$ python -q
>>> import numpy as np
>>> import numpy.linalg as la
>>> np.set_printoptions(precision=1, suppress=True, linewidth=120, legacy="1.25")
>>> m1 = np.array([[-1.0, -1.0, 3.0, 1.0],
...     [2.0, -1.0, -1.0, 0.0],
...     [3.0, 1.0, 0.0, 1.0],
...     [0.0, 0.0, 0.0, 3.0]])
>>> m1
array([[-1., -1.,  3.,  1.],
       [ 2., -1., -1.,  0.],
       [ 3.,  1.,  0.,  1.],
       [ 0.,  0.,  0.,  3.]])
>>> m1.ravel(order="F")
array([-1.,  2.,  3.,  0., -1., -1.,  1.,  0.,  3., -1.,  0.,  0.,  1.,  0.,  1.,  3.])
>>> m1.reshape(2, -1)
array([[-1., -1.,  3.,  1.,  2., -1., -1.,  0.],
       [ 3.,  1.,  0.,  1.,  0.,  0.,  0.,  3.]])
>>> t3 = m1.reshape(4, 2, -1)
>>> np.einsum("ihd,ihd->ih", t3, t3)
array([[ 2., 10.],
       [ 5.,  1.],
       [10.,  1.],
       [ 0.,  9.]])
>>> np.einsum("ihd,jhd->hij", t3, t3).shape
(2, 4, 4)
>>> round(la.norm(m1[3], 1), 1), np.round(la.norm(m1[3], np.inf), 1)
(3.0, 3.0)
>>> np.round(la.norm(m1, "nuc"), 1)
11.5
>>> round(la.norm(m1[3] - m1[1]), 1)
3.9
>>> m1[3] @ m1[1]
0.0
>>> la.norm(m1, axis=1)
array([3.5, 2.4, 3.3, 3. ])
>>> round(la.norm(m1, 2), 1)
4.2
>>> rng = np.random.default_rng(794745)
>>> idx = rng.permutation(4)
>>> idx
array([2, 3, 0, 1])
>>> out = m1[idx][:, idx]
>>> np.allclose(out, m1)
False
>>> th = np.deg2rad(30)
>>> F = np.eye(4)
>>> F[np.ix_([1, 2], [1, 2])] = [[np.cos(th), -np.sin(th)], [np.sin(th), np.cos(th)]]
>>> F
array([[ 1. ,  0. ,  0. ,  0. ],
       [ 0. ,  0.9, -0.5,  0. ],
       [ 0. ,  0.5,  0.9,  0. ],
       [ 0. ,  0. ,  0. ,  1. ]])
>>> idx = rng.permutation(4)
>>> idx
array([3, 1, 0, 2])
>>> out = F[idx][:, idx]
>>> np.sort(np.abs(la.eigvals(out)))
array([1., 1., 1., 1.])
>>> round(la.det(out), 1), round(float(la.det(F[idx])), 1)
(1.0, 1.0)
>>> np.diag(out)
array([1. , 0.9, 1. , 0.9])
>>> x = np.array([0, 0, 3, 1])
>>> np.sign((F @ x).round(6))
array([ 0., -1.,  1.,  1.])
>>> (F @ x).argmax()
2
>>> F @ x
array([ 0. , -1.5,  2.6,  1. ])
>>> np.round(F @ F.T, 1) + 0
array([[1., 0., 0., 0.],
       [0., 1., 0., 0.],
       [0., 0., 1., 0.],
       [0., 0., 0., 1.]])
>>> la.norm(F, axis=0)
array([1., 1., 1., 1.])
>>> np.round(F.T @ F, 1) + 0
array([[1., 0., 0., 0.],
       [0., 1., 0., 0.],
       [0., 0., 1., 0.],
       [0., 0., 0., 1.]])
>>> la.svd(F, compute_uv=False)
array([1., 1., 1., 1.])
>>> E = np.array([[4, 1, 2], [3, 0, 5], [2, 4, 4], [4, 4, 1]])
>>> E
array([[4, 1, 2],
       [3, 0, 5],
       [2, 4, 4],
       [4, 4, 1]])
>>> out = np.c_[E[:, :1] @ np.array([[0]]), np.array([1, 2, -7, 6])]
>>> out
array([[ 0,  1],
       [ 0,  2],
       [ 0, -7],
       [ 0,  6]])
>>> la.lstsq(E, out[:, 0])[0]
array([0., 0., 0.])
>>> la.matrix_rank(out)
1
>>> la.norm(la.qr(E)[0].T @ out, axis=0) ** 2 / ((out ** 2).sum(axis=0) + 1e-12)
array([0. , 0.6])
